$ ipython --no-banner

In [1]: import numpy as np

In [2]: from numpy import linalg as LA

In [3]: np.set_printoptions(suppress=True, linewidth=160)

In [4]: F = np.loadtxt("x.csv", delimiter=",")

In [5]: print(F)
[[ -0.06   -1.731  -1.562  -4.04 ]
 [ -0.029   1.536  -1.613   1.65 ]
 [ -0.057  -0.86   -0.852  -1.98 ]
 [  0.144  -0.818   2.338   0.307]
 [  0.292  -3.908   2.273  -5.723]
 [  0.025   1.735   1.631   4.022]
 [ -0.125   1.022  -5.108  -1.377]
 [  0.483  -5.706  10.212  -3.984]
 [  0.354  -5.059  10.595  -3.114]
 [ -0.325   2.952  -9.548  -0.909]
 [ -0.169   2.116  -7.128  -0.653]
 [ -0.204   3.334  -5.964   2.537]
 [  0.567  -5.816   9.457  -4.86 ]
 [  0.018   0.626   0.587   1.063]
 [  0.235  -3.318   2.855  -4.645]
 [ -0.092   2.666  -0.383   4.912]
 [ -0.354   3.093  -0.059   5.91 ]
 [ -0.03   -0.165  -3.64   -3.393]
 [  0.474  -6.188   9.203  -6.117]
 [ -0.341   3.905 -11.664  -0.177]
 [ -0.325   1.028  -5.154  -1.374]
 [  0.084  -1.088   1.875  -0.775]
 [ -0.521   3.918 -11.811  -0.084]
 [ -0.516   7.44   -7.895   9.07 ]
 [ -0.004   0.613   3.529   3.312]
 [  0.17    0.835   3.905   4.29 ]
 [  0.035  -0.513  -0.827  -2.103]
 [ -0.416   4.575  -7.553   4.053]
 [ -0.581   5.002 -10.502   2.88 ]
 [  0.217  -2.573   3.453  -2.702]
 [ -0.241   2.301  -0.714   3.695]
 [ -0.52    6.901  -8.767   6.976]
 [  0.21   -3.385   2.772  -4.663]
 [  0.208  -1.341   4.771   0.291]]

In [6]: vec = np.array([2, 2, 1, -2])

In [7]: rhs = F @ vec

In [8]: c, lr = np.zeros(4), 1 / LA.norm(F, 2) ** 2

In [9]: for i in range(30):
   ...:     c -= lr * F.T @ (F @ c - rhs)
   ...:     if i % 5 == 0: print(i, round(LA.norm(F @ c - rhs), 3))
   ...: 
0 10.122
5 3.637
10 2.42
15 2.288
20 2.274
25 2.27

In [10]: print(c.round(3))
[ 0.036 -0.453  0.238 -0.762]

In [11]: print(round(float(LA.cond(F)), 3))
93.873

In [12]: cent = F[[3, 6]].astype(float)

In [13]: for _ in range(7):
    ...:     idx = LA.norm(F[:, None] - cent, axis=-1).argmin(axis=1)
    ...:     cent = np.array([F[idx == j].mean(axis=0) for j in range(2)])
    ...: 

In [14]: print(idx)
[0 1 0 0 0 0 1 0 0 1 1 1 0 0 0 1 1 1 0 1 1 0 1 1 0 0 0 1 1 0 1 1 0 0]

In [15]: print(np.abs(cent[1] - cent[0]).argmax())
2

In [16]: print(np.round(cent[1] - cent[0], 3))
[-0.488  5.365 -9.773  3.853]

In [17]: Ac = F - F.mean(axis=0)

In [18]: U, sig, VT = LA.svd(Ac, full_matrices=False)

In [19]: print(np.searchsorted(np.cumsum(sig ** 2) / (sig ** 2).sum(), 0.9) + 1)
2

In [20]: print(np.round(VT[0] * np.sign(VT[0, np.abs(VT[0]).argmax()]), 3))
[ 0.04  -0.462  0.812 -0.353]

In [21]: print(sig.round(3))
[42.419 20.024  0.687  0.454]

In [22]: idx = F[:, 2] > np.median(F[:, 2])

In [23]: r0 = F[idx].mean(axis=0) - F[~idx].mean(axis=0)

In [24]: print(idx.astype(int))
[0 0 0 1 1 1 0 1 1 0 0 0 1 1 1 1 1 0 1 0 0 1 0 0 1 1 0 0 0 1 0 0 1 1]
